$ ipython --no-banner

In [1]: import numpy as np

In [2]: np.set_printoptions(precision=1, suppress=True, linewidth=200)

In [3]: rd = lambda a: np.round(a, 1) + 0

In [4]: W0 = np.load("test19.npy")

In [5]: print(rd(W0))
[[-0.2  0.6 -0.3 -0.3 -0.4 -0.1  0.1 -0.1]
 [-0.2 -0.3 -0.5  0.2  0.1 -0.2  0.5  0.2]
 [ 0.3  0.  -0.3 -0.5 -0.2  0.2  0.5  0. ]
 [ 0.2 -0.3  0.1 -0.2 -0.3 -0.2  0.2  0.2]
 [-0.1 -0.4  0.   0.3 -0.4  0.1 -0.1  0.4]
 [ 0.4  0.4  0.   0.2  0.1 -0.2 -0.1  0.6]
 [-0.2  0.  -0.6 -0.1  0.1  0.4 -0.5  0.1]
 [-0.1 -0.1  0.   0.1 -0.5 -0.3 -0.1 -0.4]
 [-0.3  0.2  0.   0.2 -0.4  0.1 -0.1  0.3]
 [ 0.4  0.1 -0.4  0.6  0.   0.1  0.1 -0.3]
 [ 0.5 -0.1  0.1  0.  -0.2  0.5 -0.1  0.1]
 [-0.3  0.3  0.3  0.2  0.   0.5  0.5  0. ]]

In [6]: rd(W0[:, 7] @ W0[:, 0])
Out[6]: np.float64(0.0)

In [7]: r0 = np.array([3, 2])

In [8]: rd(np.cross(W0[11, :3], W0[3, :3]))
Out[8]: array([0.1, 0.1, 0. ])

In [9]: rd(np.polyval(r0, W0[11]))
Out[9]: array([1.1, 2.9, 2.9, 2.7, 2.1, 3.4, 3.5, 2. ])

In [10]: print(rd(np.correlate(W0[11], W0[3], "full")))
[-0.1  0.   0.2  0.1  0.  -0.1  0.2 -0.2 -0.3 -0.2  0.  -0.1  0.   0.1  0. ]

In [11]: data = np.loadtxt("m.csv", delimiter=",")

In [12]: data
Out[12]: 
array([[-3., -2., -1.,  0.,  1.,  2.],
       [ 3.,  4.,  5.,  6.,  7.,  8.],
       [ 9., 10., 11., 12., 13., 14.],
       [15., 16., 17., 18., 19., 20.],
       [21., 22., 23., 24., 25., 26.],
       [27., 28., 29., 30., 31., 32.],
       [33., 34., 35., 36., 37., 38.],
       [39., 40., 41., 42., 43., 44.],
       [45., 46., 47., 48., 49., 50.],
       [51., 52., 53., 54., 55., 56.],
       [57., 58., 59., 60., 61., 62.],
       [63., 64., 65., 66., 67., 68.],
       [69., 70., 71., 72., 73., 74.],
       [75., 76., 77., 78., 79., 80.]])

In [13]: # looks like rank 2

In [14]: rd(np.linalg.norm(data, 2) / np.linalg.norm(data))
Out[14]: np.float64(1.0)

In [15]: F = np.loadtxt("x.csv", delimiter=",")

In [16]: F
Out[16]: 
array([[ 2.,  0.,  8.,  6.,  8.,  8.,  7.,  9.,  0.,  3.,  3.],
       [ 6.,  1., 11., 10.,  8., 16., 15., 17.,  5.,  9., 12.],
       [ 6.,  1., 17., 17., 10., 22., 22., 23.,  9., 11., 14.],
       [ 9.,  2., 20., 20., 13., 22., 24., 24., 10., 16., 17.],
       [12.,  9., 22., 24., 22., 23., 29., 27., 18., 16., 26.],
       [15., 15., 26., 25., 26., 30., 32., 28., 24., 23., 32.],
       [23., 20., 33., 25., 29., 36., 37., 32., 25., 32., 41.],
       [25., 24., 41., 30., 34., 40., 39., 37., 27., 35., 50.],
       [33., 27., 43., 36., 42., 45., 45., 38., 35., 39., 53.],
       [33., 35., 43., 45., 50., 50., 48., 45., 42., 44., 60.],
       [33., 44., 51., 48., 52., 56., 51., 49., 44., 45., 66.],
       [42., 45., 56., 50., 55., 56., 51., 54., 53., 50., 70.],
       [42., 49., 65., 51., 61., 57., 59., 55., 62., 58., 72.],
       [45., 52., 71., 51., 66., 59., 61., 57., 68., 65., 73.],
       [49., 58., 75., 53., 72., 67., 70., 66., 68., 69., 82.],
       [51., 66., 77., 56., 75., 71., 77., 71., 72., 71., 85.],
       [56., 71., 78., 65., 75., 73., 81., 80., 72., 72., 87.],
       [60., 76., 86., 74., 79., 75., 87., 86., 73., 73., 87.]])

In [17]: rng = np.random.default_rng(92)

In [18]: M2 = F + rng.integers(-2, 3, (18, 1)) @ rng.integers(-2, 3, (1, 11))

In [19]: M2
Out[19]: 
array([[ 2.,  0.,  8.,  6.,  8.,  8.,  7.,  9.,  0.,  3.,  3.],
       [ 4., -1., 10.,  8.,  7., 15., 16., 17.,  5.,  9., 13.],
       [ 2., -3., 15., 13.,  8., 20., 24., 23.,  9., 11., 16.],
       [13.,  6., 22., 24., 15., 24., 22., 24., 10., 16., 15.],
       [12.,  9., 22., 24., 22., 23., 29., 27., 18., 16., 26.],
       [17., 17., 27., 27., 27., 31., 31., 28., 24., 23., 31.],
       [23., 20., 33., 25., 29., 36., 37., 32., 25., 32., 41.],
       [27., 26., 42., 32., 35., 41., 38., 37., 27., 35., 49.],
       [31., 25., 42., 34., 41., 44., 46., 38., 35., 39., 54.],
       [37., 39., 45., 49., 52., 52., 46., 45., 42., 44., 58.],
       [31., 42., 50., 46., 51., 55., 52., 49., 44., 45., 67.],
       [38., 41., 54., 46., 53., 54., 53., 54., 53., 50., 72.],
       [44., 51., 66., 53., 62., 58., 58., 55., 62., 58., 71.],
       [49., 56., 73., 55., 68., 61., 59., 57., 68., 65., 71.],
       [47., 56., 74., 51., 71., 66., 71., 66., 68., 69., 83.],
       [55., 70., 79., 60., 77., 73., 75., 71., 72., 71., 83.],
       [56., 71., 78., 65., 75., 73., 81., 80., 72., 72., 87.],
       [58., 74., 85., 72., 78., 74., 88., 86., 73., 73., 88.]])

In [20]: np.linalg.matrix_rank(M2 - F, tol=1e-8)
Out[20]: np.int64(1)

In [21]: M2 = np.c_[F[:, :8] @ np.array([[1, 3, 2, 2, 2, 1, 3, 2],
    ...:     [0, 1, 0, 2, 2, 3, 3, 0],
    ...:     [3, 2, 2, 3, 2, 0, 1, 1],
    ...:     [0, 3, 0, 3, 0, 2, 0, 1],
    ...:     [2, 1, 2, 1, 1, 2, 1, 3],
    ...:     [2, 3, 2, 2, 2, 2, 0, 1],
    ...:     [1, 3, 1, 0, 2, 2, 3, 2],
    ...:     [0, 3, 2, 0, 2, 1, 1, 2]]), np.array([-2, -1, -1, 0, 1, -1, 0, 1, -2, 2, -1, 2, 2, 2, 1, 2, 0, -2])]

In [22]: M2
Out[22]: 
array([[  65.,  120.,   77.,   70.,   76.,   69.,   52.,   82.,   -2.],
       [ 102.,  223.,  131.,  117.,  140.,  124.,  102.,  137.,   -1.],
       [ 143.,  315.,  178.,  170.,  192.,  174.,  137.,  188.,   -1.],
       [ 163.,  352.,  200.,  199.,  215.,  197.,  162.,  215.,    0.],
       [ 197.,  420.,  241.,  248.,  266.,  262.,  221.,  271.,    1.],
       [ 237.,  483.,  282.,  299.,  318.,  314.,  266.,  309.,   -1.],
       [ 289.,  574.,  343.,  361.,  391.,  369.,  334.,  365.,    0.],
       [ 335.,  653.,  393.,  425.,  446.,  420.,  376.,  415.,    1.],
       [ 381.,  746.,  447.,  489.,  504.,  488.,  438.,  482.,   -2.],
       [ 410.,  834.,  490.,  550.,  558.,  569.,  486.,  540.,    2.],
       [ 453.,  909.,  533.,  615.,  620.,  628.,  536.,  577.,   -1.],
       [ 483.,  971.,  577.,  659.,  663.,  655.,  579.,  621.,    2.],
       [ 532., 1032.,  619.,  705.,  715.,  700.,  631.,  668.,    2.],
       [ 569., 1079.,  657.,  744.,  756.,  732.,  668.,  705.,    2.],
       [ 622., 1195.,  728.,  804.,  842.,  813.,  744.,  781.,    1.],
       [ 651., 1273.,  767.,  850.,  901.,  878.,  805.,  827.,    2.],
       [ 667., 1367.,  805.,  904.,  953.,  937.,  857.,  875.,    0.],
       [ 713., 1473.,  859.,  981., 1019., 1004.,  920.,  938.,   -2.]])

In [23]: rd(np.linalg.lstsq(F, M2[:, 0])[0])
Out[23]: array([1., 0., 3., 0., 2., 2., 1., 0., 0., 0., 0.])

In [24]: rd(np.linalg.norm(np.linalg.qr(F)[0].T @ M2, axis=0) ** 2 / ((M2 ** 2).sum(axis=0) + 1e-12))
Out[24]: array([1. , 1. , 1. , 1. , 1. , 1. , 1. , 1. , 0.8])

In [25]: rd(np.linalg.norm(M2 - F @ np.linalg.lstsq(F, M2)[0], axis=0))
Out[25]: array([0. , 0. , 0. , 0. , 0. , 0. , 0. , 0. , 2.5])

In [26]: np.linalg.matrix_rank(M2)
Out[26]: np.int64(9)

In [27]: print(np.linalg.matrix_rank(np.c_[F, M2]))
12

In [28]: feats = np.load("arr.npy")

In [29]: feats
Out[29]: 
array([[  9.1,  -0.1,   1.3,  -0.1,   5. ,  -1.2, -10.1,  10.1,   7.7,  -2.6,  -1.2,  -1.2,   6.2,  -7.5],
       [  1.1,  -0.1,   0.3,  -0.1,   0.8,  -0.3,  -1.6,   1.6,   1.1,  -0.3,  -0.2,  -0.1,   1. ,  -0.9],
       [  5.6,  -0.2,   0.8,   0.1,   3.3,  -0.8,  -6.4,   6.4,   4.6,  -1.6,  -0.8,  -0.5,   4.1,  -4.8],
       [ -7.4,  -0.1,  -1.1,  -0.2,  -4.3,   1.1,   8.5,  -8.6,  -6.3,   2.2,   0.9,   1.1,  -5.3,   6.5],
       [  5. ,  -0.3,   0.8,  -0.1,   2.8,  -0.7,  -5.5,   5.5,   4.2,  -1.4,  -0.8,  -0.7,   3.5,  -4.1],
       [ 14.5,   0.1,   2.1,   0.1,   8.3,  -2.1, -16.5,  16.6,  12.6,  -4.2,  -2.1,  -1.9,  10.4, -12.5],
       [ 12.3,  -0.1,   1.8,   0. ,   7.2,  -1.9, -14.2,  14. ,  10.7,  -3.7,  -1.8,  -1.7,   8.7, -10.6],
       [ 14.5,   0. ,   2. ,  -0.1,   8.3,  -1.9, -16.6,  16.3,  12.4,  -4. ,  -2. ,  -2.2,  10.1, -12.3],
       [ -3.5,  -0.2,  -0.5,  -0.3,  -2. ,   0.5,   3.8,  -3.8,  -2.8,   1. ,   0.6,   0.5,  -2.5,   3.2],
       [  5.3,  -0.1,   0.7,  -0.2,   3. ,  -0.7,  -5.9,   5.8,   4.4,  -1.6,  -0.8,  -0.7,   3.8,  -4.3],
       [ -2.9,   0. ,  -0.5,   0. ,  -1.6,   0.3,   3.2,  -3.1,  -2.2,   0.6,   0.2,   0.6,  -1.9,   2.2],
       [ -8.9,   0. ,  -1.2,  -0.2,  -5.2,   1.3,  10.1, -10.2,  -7.7,   2.6,   1.3,   1.2,  -6.2,   7.8],
       [  3.8,  -0.1,   0.7,   0.1,   2.1,  -0.6,  -4.2,   4.1,   3.3,  -0.9,  -0.4,  -0.5,   2.6,  -3. ],
       [  0.1,   0. ,  -0.1,  -0.1,   0.1,   0. ,  -0.2,   0.2,   0.2,  -0.1,  -0.1,   0. ,   0.1,  -0.3],
       [ -0.1,   0.1,  -0.1,   0. ,   0.1,   0. ,  -0.1,   0. ,   0.1,   0.1,   0.1,   0. ,   0.1,   0. ],
       [  1.5,   0. ,   0.1,   0.1,   0.9,  -0.3,  -1.9,   1.8,   1.4,  -0.3,   0. ,  -0.3,   1.3,  -1.2],
       [ -1.8,  -0.1,  -0.3,  -0.1,  -1.2,   0.3,   2.2,  -2.1,  -1.4,   0.7,   0.2,   0.2,  -1.3,   1.7],
       [  3. ,   0.1,   0.5,  -0.1,   1.7,  -0.2,  -3.6,   3.7,   2.8,  -0.9,  -0.6,  -0.5,   2.4,  -2.7],
       [  4.2,  -0.2,   0.6,   0. ,   2.6,  -0.6,  -4.7,   4.7,   3.6,  -1.2,  -0.5,  -0.6,   3.1,  -3.7],
       [  5.4,   0.1,   0.8,   0.1,   3.2,  -0.8,  -6.4,   6.3,   4.7,  -1.7,  -1. ,  -0.8,   4. ,  -4.8],
       [ -8.7,   0. ,  -1.2,  -0.1,  -5.1,   1.3,  10.1,  -9.9,  -7.6,   2.4,   1.1,   1.2,  -6.3,   7.6],
       [  3.5,  -0.2,   0.5,   0.1,   2. ,  -0.3,  -3.9,   3.9,   3. ,  -0.9,  -0.6,  -0.5,   2.5,  -3. ],
       [  4.9,  -0.1,   0.6,   0. ,   2.8,  -0.7,  -5.5,   5.5,   4.2,  -1.4,  -0.5,  -0.7,   3.4,  -4.1],
       [  5.2,   0.1,   0.7,   0.1,   2.9,  -0.7,  -5.8,   5.7,   4.1,  -1.4,  -0.8,  -0.8,   3.4,  -4.2],
       [-15.8,   0.1,  -2.4,  -0.1,  -8.9,   2.2,  17.9, -17.9, -13.5,   4.5,   2.3,   2.3, -11.2,  13.4],
       [ -0.9,   0. ,  -0.1,   0. ,  -0.5,   0.1,   0.9,  -1.1,  -0.8,   0.2,   0.2,   0.1,  -0.5,   0.7],
       [  2.4,   0.1,   0.3,   0. ,   1.4,  -0.4,  -2.7,   2.6,   2. ,  -0.8,  -0.3,  -0.4,   1.7,  -1.8],
       [  7.8,   0. ,   1.3,   0.1,   4.7,  -0.9,  -8.8,   8.9,   6.7,  -2.3,  -1. ,  -1.3,   5.6,  -6.5],
       [ 12.2,  -0.1,   1.5,   0. ,   7. ,  -1.5, -14.3,  14.3,  10.8,  -3.4,  -1.9,  -1.9,   8.8, -10.4],
       [ -3.8,  -0.1,  -0.5,   0.1,  -2.4,   0.6,   4.4,  -4.4,  -3.3,   1.1,   0.5,   0.4,  -2.8,   3.3],
       [ 11.6,  -0.1,   1.8,   0.1,   6.5,  -1.8, -13.1,  13.2,   9.8,  -3.3,  -1.6,  -1.7,   8.5,  -9.8],
       [  5. ,  -0.2,   0.9,   0. ,   2.9,  -0.7,  -5.5,   5.6,   4.1,  -1.4,  -0.6,  -0.6,   3.5,  -4.3]])

In [30]: P = feats @ np.linalg.solve(feats.T @ feats, feats.T)

In [31]: rd(np.trace(P))
Out[31]: np.float64(14.0)

In [32]: print(np.allclose(P @ P, P))
True

In [33]: print(rd(np.diag(P)))
[0.4 0.5 0.7 0.4 0.3 0.5 0.5 0.6 0.5 0.4 0.4 0.4 0.5 0.2 0.2 0.4 0.4 0.5 0.4 0.3 0.3 0.4 0.3 0.5 0.3 0.3 0.4 0.8 0.7 0.5 0.6 0.3]

In [34]: M2 = np.c_[feats[:, :13] @ np.array([[0, 0, 0, 2, 0, 0, 0, 1, 2, 2, 1, 1, 0],
    ...:     [0, 2, 0, 2, 0, 1, 1, 1, 2, 0, 2, 0, 0],
    ...:     [2, 1, 0, 0, 1, 2, 1, 1, 2, 2, 1, 2, 0],
    ...:     [2, 0, 0, 1, 2, 0, 2, 1, 0, 2, 2, 0, 0],
    ...:     [0, 2, 0, 1, 0, 0, 2, 1, 0, 1, 2, 1, 2],
    ...:     [0, 1, 2, 0, 1, 0, 0, 1, 2, 2, 1, 1, 1],
    ...:     [1, 1, 0, 1, 2, 1, 1, 1, 2, 2, 1, 0, 1],
    ...:     [2, 2, 0, 2, 2, 2, 0, 2, 0, 1, 0, 2, 1],
    ...:     [1, 0, 2, 1, 0, 0, 2, 0, 2, 1, 2, 0, 0],
    ...:     [2, 0, 2, 0, 0, 1, 2, 2, 1, 1, 0, 1, 1],
    ...:     [0, 0, 2, 2, 1, 2, 2, 0, 2, 2, 1, 0, 2],
    ...:     [2, 2, 0, 0, 0, 0, 1, 0, 1, 1, 1, 2, 1],
    ...:     [2, 2, 2, 2, 2, 0, 1, 1, 1, 0, 1, 2, 2]]), np.array([0, -5, 5, 2, 2, 2, -3, 1, 4, -3, -3, 2, 4, 0, -1, 0, -3, -4, 1, 3, 5, 1, 0, 4, -3, 4, 2, 4, 0, 2, -1, 1])]

In [35]: rd(M2)
Out[35]: 
array([[ 25. ,  30. ,  17.8,  50.7,  11.1,   7.6,  13.7,  25.1,  13.4,  14.6,  27.9,  43.1,  15. ,   0. ],
       [  4.3,   4.8,   2.6,   7. ,   1.6,   1.4,   2.1,   3.7,   1.2,   1.5,   3.6,   6.9,   2.5,  -5. ],
       [ 16.8,  19.8,  11. ,  31.8,   7.6,   4.6,   9. ,  16.1,   7.6,   9.2,  17.6,  28.1,  10.3,   5. ],
       [-21.6, -25.9, -14.8, -43.3, -10.3,  -7. , -12.3, -21.6, -10.8, -12.3, -24. , -36.2, -13.1,   2. ],
       [ 13.9,  16.2,   9.6,  27.2,   6.1,   3.8,   7.2,  13.7,   6.8,   7.8,  14.8,  23.9,   8.2,   2. ],
       [ 42.3,  50.5,  29.2,  83.5,  19.1,  12.6,  23.6,  41.7,  21.5,  23.4,  46.6,  70.9,  25.1,   2. ],
       [ 34.7,  41.9,  24. ,  69.9,  15.1,  10. ,  19.3,  34.4,  16.9,  18.9,  38.8,  59.5,  20.7,  -3. ],
       [ 40. ,  48.5,  29.2,  81.8,  17.5,  12. ,  22.5,  40.9,  20.7,  22.6,  45.1,  69.3,  24.4,   1. ],
       [-10.2, -12.2,  -6.4, -20.1,  -5. ,  -2.8,  -5.9, -10.3,  -5.2,  -5.9, -11.7, -16.6,  -5.8,   4. ],
       [ 14.1,  17.7,  10.2,  29.3,   6.2,   3.8,   7.4,  14.3,   7.3,   7.7,  15.9,  25.2,   8.9,  -3. ],
       [ -7.6,  -9. ,  -6. , -16. ,  -3.6,  -3. ,  -4.6,  -8.4,  -4.5,  -5.1,  -8.6, -13.4,  -5. ,  -3. ],
       [-25.6, -30.6, -17.4, -51. , -11.6,  -7.5, -14.5, -25.5, -12.6, -14.5, -28.6, -43. , -15.2,   2. ],
       [ 11.3,  12.3,   8. ,  21.3,   4.9,   3.6,   6.9,  10.8,   6.2,   6.9,  12.2,  18.2,   6.5,   4. ],
       [  0. ,   0.5,   0.2,   0.6,  -0.2,  -0.3,  -0.2,   0.1,  -0.2,  -0.4,   0.2,   0.5,   0.1,   0. ],
       [  0.2,   0.4,   0.8,   0.5,   0. ,   0.1,   0.8,   0.2,   0.2,  -0.1,   0.5,   0.1,   0.6,  -1. ],
       [  4.9,   5.3,   4.2,   9.7,   2.4,   1.6,   3.4,   4.7,   2.3,   2.5,   5.2,   7.6,   3.4,   0. ],
       [ -5. ,  -6.8,  -3. , -10.7,  -2.4,  -1.6,  -2.9,  -5.1,  -2.2,  -2.8,  -6.1,  -9. ,  -3.3,  -3. ],
       [  9.4,  11.5,   7. ,  18. ,   4.5,   2.8,   4.7,   9.4,   5. ,   4.8,  10. ,  15.8,   5.5,  -4. ],
       [ 12.1,  14.5,   8.8,  24.1,   5.7,   3.5,   7.2,  12. ,   6.1,   7.1,  13.5,  20.6,   8. ,   1. ],
       [ 15.7,  19.2,  10.4,  31.2,   7. ,   4.2,   8.3,  15.6,   7.1,   7.9,  17.4,  26.7,   9. ,   3. ],
       [-25.3, -30. , -18.2, -50.3, -11.2,  -7.5, -14.8, -25. , -12.7, -14. , -28.1, -42.5, -15.5,   5. ],
       [ 10.3,  11.7,   7.4,  19.4,   4.8,   2.6,   5.6,  10.2,   5.1,   6.1,  11. ,  17.1,   6.1,   1. ],
       [ 13.5,  16.2,  10. ,  27.9,   6.2,   4.2,   7.9,  13.6,   7.1,   8. ,  15.3,  23.2,   8.6,   0. ],
       [ 13.7,  16.8,   9.2,  28.5,   6. ,   4.1,   7.4,  14.5,   6.8,   7.9,  15.6,  24. ,   8. ,   4. ],
       [-45.2, -53.5, -31.4, -89.6, -20.5, -13.5, -24.7, -45. , -22.8, -25.3, -49.5, -76.4, -26.6,  -3. ],
       [ -2.7,  -3.1,  -1.6,  -5. ,  -1.2,  -0.9,  -1.4,  -2.8,  -1.4,  -1.7,  -2.8,  -4.3,  -1.4,   4. ],
       [  6.1,   8. ,   4.4,  13.7,   2.8,   1.8,   3.6,   6.4,   3.3,   3.4,   7.6,  11. ,   3.9,   2. ],
       [ 22.5,  27.4,  16.2,  45.3,  11. ,   7.3,  13.2,  23. ,  12.2,  13.7,  25.7,  38.3,  14.2,   4. ],
       [ 35.1,  41.9,  25.6,  70.1,  15.7,  10. ,  19. ,  35.4,  16.9,  18.8,  38.3,  59.7,  21. ,   0. ],
       [-11.1, -14.1,  -7.8, -22.4,  -4.8,  -3.4,  -6.6, -11.1,  -5.7,  -6. , -12.6, -19.1,  -7.3,   2. ],
       [ 33.9,  39.7,  23.2,  66.5,  15.8,  10.3,  18.4,  33.3,  16.7,  18.5,  36.3,  56.6,  20.1,  -1. ],
       [ 14.6,  17.1,   9.8,  28.1,   6.8,   4.7,   8.1,  14.3,   7.5,   8.8,  15.6,  24.6,   9. ,   1. ]])

In [36]: rd(np.linalg.norm(M2 - feats @ np.linalg.lstsq(feats, M2)[0], axis=0))
Out[36]: array([ 0. ,  0. ,  0. ,  0. ,  0. ,  0. ,  0. ,  0. ,  0. ,  0. ,  0. ,  0. ,  0. , 12.2])

In [37]: rd(np.linalg.lstsq(feats, M2[:, 0])[0])
Out[37]: array([0., 0., 2., 2., 0., 0., 1., 2., 1., 2., 0., 2., 2., 0.])

In [38]: rd(np.linalg.norm(np.linalg.qr(feats)[0].T @ M2, axis=0) ** 2 / ((M2 ** 2).sum(axis=0) + 1e-12))
Out[38]: array([1. , 1. , 1. , 1. , 1. , 1. , 1. , 1. , 1. , 1. , 1. , 1. , 1. , 0.4])

In [39]: np.linalg.matrix_rank(np.c_[feats, M2])
Out[39]: np.int64(15)
